$ python -q
>>> import numpy as np
>>> np.set_printoptions(precision=3, suppress=True, linewidth=200, legacy="1.25")
>>> M2 = np.array([[-1, 0, -2], [2, -1, -2], [1, 1, -2]])
>>> F = np.tril(M2)
>>> F
array([[-1,  0,  0],
       [ 2, -1,  0],
       [ 1,  1, -2]])
>>> # triangular: eigenvalues sit on the diagonal
>>> rng = np.random.default_rng(78)
>>> M2 = F + rng.integers(-2, 3, (3, 2)) @ rng.integers(-2, 3, (2, 3))
>>> M2
array([[-3,  2, -2],
       [ 4, -5,  4],
       [ 5, -3,  2]])
>>> M2 - F
array([[-2,  2, -2],
       [ 2, -4,  4],
       [ 4, -4,  4]])
>>> x = np.array([-7, 4, 2])
>>> y = M2 @ x
>>> y
array([ 25, -40, -43])
>>> np.linalg.solve(M2, y)
array([-7.,  4.,  2.])
>>> x = np.array([2, 4, 2])
>>> y = F @ x
>>> b, lr = np.zeros(3), 1 / np.linalg.norm(F, 2) ** 2
>>> for i in range(25):
...     b -= lr * F.T @ (F @ b - y)
...     if i % 5 == 0: print(i, round(np.linalg.norm(F @ b - y), 3))
... 
0 1.669
5 1.505
10 1.386
15 1.275
20 1.174
>>> b
array([0.981, 1.565, 0.22 ])
>>> u, r1 = F[2], F[1]
>>> u @ u
6
>>> u @ r1
1
>>> pr = (u @ r1) / (u @ u) * u
>>> r1 - pr
array([ 1.833, -1.167,  0.333])
>>> round(float((r1 - pr) @ u), 3)
-0.0
>>> np.outer(u, r1)
array([[ 2, -1,  0],
       [ 2, -1,  0],
       [-4,  2,  0]])
>>> F @ F
array([[ 1,  0,  0],
       [-4,  1,  0],
       [-1, -3,  4]])
>>> np.linalg.matrix_power(F - np.diag(np.diag(F)), 3)
array([[0, 0, 0],
       [0, 0, 0],
       [0, 0, 0]])
>>> [int(np.linalg.matrix_rank(np.linalg.matrix_power(F, p))) for p in range(1, 4)]
[3, 3, 3]
>>> np.prod(np.diag(F)), round(np.linalg.det(F), 3)
(-2, -2.0)
>>> np.sort(np.linalg.eigvals(F))
array([-2., -1., -1.])
>>> np.linalg.matrix_rank(F - F[0, 0] * np.eye(3))
2
>>> mat = np.load("arr.npy")
>>> mat
array([[ -2.556,   0.507,   6.255],
       [  0.89 ,   0.27 ,  -3.579],
       [  1.764,  -0.381,   3.171],
       [  0.866,   0.122,   3.11 ],
       [ -1.265,  -0.003,   0.33 ],
       [  1.668,   0.199, -10.627],
       [ -0.843,  -0.158,   3.197],
       [  0.303,   0.337,   3.307],
       [ -0.035,   0.066,  -7.132],
       [  0.813,  -0.194,  -9.144],
       [ -1.749,   0.398,  -1.029],
       [ -0.688,   0.081,  -9.596],
       [ -1.834,   0.486,   4.859],
       [  1.793,  -0.329,   4.261],
       [  0.266,   0.213,  -2.482]])
>>> # column 2 dominates
>>> t = np.radians(15)
>>> R = np.eye(3)
>>> R[0, 0] = R[2, 2] = np.cos(t)
>>> R[0, 2], R[2, 0] = -np.sin(t), np.sin(t)
>>> R
array([[ 0.966,  0.   , -0.259],
       [ 0.   ,  1.   ,  0.   ],
       [ 0.259,  0.   ,  0.966]])
>>> M2 = mat @ R.T
>>> np.linalg.svd(mat, compute_uv=False), np.linalg.svd(M2, compute_uv=False)
(array([21.99 ,  5.051,  0.895]), array([21.99 ,  5.051,  0.895]))
